$ ipython --no-banner

In [1]: import numpy as np

In [2]: np.set_printoptions(precision=2, suppress=True, linewidth=140)

In [3]: m1 = np.array([[-3, 1, 0, -1, -1],
   ...:     [3, -3, 1, 1, -1],
   ...:     [0, -1, -3, 3, -2],
   ...:     [2, -2, 1, -3, 2],
   ...:     [-3, 2, -3, 2, 1]])

In [4]: m1[:, 1] = 3 * m1[:, 4]

In [5]: m1
Out[5]: 
array([[-3, -3,  0, -1, -1],
       [ 3, -3,  1,  1, -1],
       [ 0, -6, -3,  3, -2],
       [ 2,  6,  1, -3,  2],
       [-3,  3, -3,  2,  1]])

In [6]: left, sig, vt = np.linalg.svd(m1)

In [7]: sig.round(2) + 0
Out[7]: array([11.13,  6.5 ,  4.11,  1.42,  0.  ])

In [8]: other = left[:, :4] @ np.diag(sig[:4]) @ vt[:4]

In [9]: round(float(np.abs(m1 - other).max()), 2)
Out[9]: 0.0

In [10]: np.linalg.matrix_rank(m1, rtol=0.05)
Out[10]: np.int64(4)

In [11]: np.linalg.matrix_rank(other)
Out[11]: np.int64(4)

In [12]: round(np.abs(np.linalg.eigvals(m1)).max(), 2)
Out[12]: np.float64(6.59)

In [13]: (m1 - m1.T) / 2
Out[13]: 
array([[ 0. , -3. ,  0. , -1.5,  1. ],
       [ 3. ,  0. ,  3.5, -2.5, -2. ],
       [ 0. , -3.5,  0. ,  1. ,  0.5],
       [ 1.5,  2.5, -1. ,  0. ,  0. ],
       [-1. ,  2. , -0.5,  0. ,  0. ]])

In [14]: assert m1 == m1.T
Traceback (most recent call last):
  Cell In[14], line 1
    assert m1 == m1.T
ValueError: The truth value of an array with more than one element is ambiguous. Use a.any() or a.all()


In [15]: u = np.array([-1, -2, -3])

In [16]: np.array([np.convolve(row, u, "same") for row in m1])
Out[16]: 
array([[  9,  15,  10,   3,   5],
       [ -3,  -4,   6,  -4,  -1],
       [  6,  15,  21,   5,  -5],
       [-10, -19, -17,   1,   5],
       [  3,   6,  -5,   4,  -8]])

In [17]: np.cross(m1[0, :3], m1[1, :3])
Out[17]: array([-3,  3, 18])

In [18]: np.polyval(u, m1[0])
Out[18]: array([-6, -6, -3, -2, -2])

In [19]: np.correlate(m1[0], m1[1], "full")
Out[19]: array([  3,   0,  -6,   7,   0, -11,   2,   0,  -3])

In [20]: other = np.array([[-1, 0], [3, -2]])

In [21]: C = np.kron(other, m1)

In [22]: np.round(np.linalg.norm(C, 2), 2), round(np.linalg.norm(other, 2) * np.linalg.norm(m1, 2), 2)
Out[22]: (np.float64(41.21), np.float64(41.21))

In [23]: other = m1 / np.sqrt((m1 ** 2).mean(axis=1, keepdims=True))

In [24]: other[2]
Out[24]: array([ 0.  , -1.76, -0.88,  0.88, -0.59])

In [25]: np.linalg.matrix_rank(other) == np.linalg.matrix_rank(m1)
Out[25]: np.True_
